% python3 -q
>>> import numpy as np
>>> import numpy.linalg as la
>>> np.set_printoptions(suppress=True, linewidth=120)
>>> def rd(a):
...     return np.round(a, 1) + 0
... 
>>> E = np.load("block19.npy")
>>> E
array([[-0.8,  4.4, -0.9],
       [-3.7,  1.8, -2.6],
       [-3.7,  1.1, -0.8],
       [ 2.3, -0.8,  1.8],
       [ 5.4,  0.3,  0.7],
       [ 2.7, -8.6, -0.5],
       [ 0.8, -5.3,  0.8],
       [ 2. , -1.2, -1.2],
       [-3.6,  1.4,  0.9],
       [ 2.7, -1.1,  1.4],
       [ 4.9, -2.6,  0.4],
       [ 1.7,  9.9,  1. ],
       [-0.4, -0.8,  0. ],
       [-2.8,  2. ,  0.9],
       [-0.6, -2.5, -0.4],
       [ 2.2,  4.1, -0.7],
       [ 1.7,  2.8, -0.5],
       [ 1.4,  4. , -1.3],
       [-0.1, -7.9,  0.1],
       [ 3.3, -4.2,  0.8],
       [ 0.6, -5.7, -0.9],
       [-0.1,  4.1, -0.8]])
>>> D = la.norm(E[:, None] - E[None], axis=-1)
>>> np.flatnonzero(D[8] < D.mean() / 2)
array([ 2,  8, 13])
>>> Ac = E - E.mean(axis=0)
>>> Uu, sigma, Vt = la.svd(Ac, full_matrices=False)
>>> (np.sign(Uu[:, 0]) == np.sign(Uu[0, 0])).astype(int)
array([1, 1, 1, 0, 0, 0, 0, 0, 1, 0, 0, 1, 0, 1, 0, 1, 1, 1, 0, 0, 0, 1])
>>> rd(Vt[0] * np.sign(Vt[0, np.abs(Vt[0]).argmax()]))
array([-0.2,  1. ,  0. ])
>>> np.searchsorted(np.cumsum(sigma ** 2) / (sigma ** 2).sum(), 0.9) + 1
np.int64(2)
>>> la.matrix_rank(Ac)
np.int64(3)
>>> rd((sigma ** 2).sum() ** 2 / (sigma ** 4).sum())
np.float64(1.7)
>>> rd(Ac.mean(axis=0))
array([0., 0., 0.])
>>> rd(sigma)
array([20.6, 11.6,  4.5])
>>> F = np.loadtxt("arr.csv", delimiter=",")
>>> F
array([[11.,  3.],
       [ 3.,  3.]])
>>> f, v = F[1], F[0]
>>> f @ v
np.float64(42.0)
>>> p = (f @ v) / (f @ f) * f
>>> la.matrix_rank(np.outer(f, v))
np.int64(1)
>>> v - p
array([ 4., -4.])
>>> w, vecs = la.eig(F)
>>> w
array([12.,  2.])
>>> rd(np.sort(la.eigvals(la.inv(F))))
array([0.1, 0.5])
>>> F @ vecs[:, 0] - w[0] * vecs[:, 0]
array([0., 0.])
>>> rd(np.sort(la.eigvals(F @ F)))
array([  4., 144.])
>>> L = la.cholesky(F)
>>> L @ L.T
array([[11.,  3.],
       [ 3.,  3.]])
>>> la.eigvalsh(F).min() > 0
np.True_
>>> w, vecs = la.eigh(F)
>>> vec = np.array([0, -2])
>>> rd(vecs * np.maximum(w, 0) @ vecs.T)
array([[11.,  3.],
       [ 3.,  3.]])
>>> rd(vecs * np.abs(w) @ vecs.T)
array([[11.,  3.],
       [ 3.,  3.]])
>>> F.ravel(order="F")
array([11.,  3.,  3.,  3.])
>>> F.reshape(-1, 2)
array([[11.,  3.],
       [ 3.,  3.]])
>>> F.reshape(2, -1)
array([[11.,  3.],
       [ 3.,  3.]])
>>> t3 = F.reshape(2, 2, -1)
>>> np.swapaxes(t3, 1, 2)[1]
array([[3., 3.]])
>>> t3[:, 0]
array([[11.],
       [ 3.]])
>>> t3.shape
(2, 2, 1)
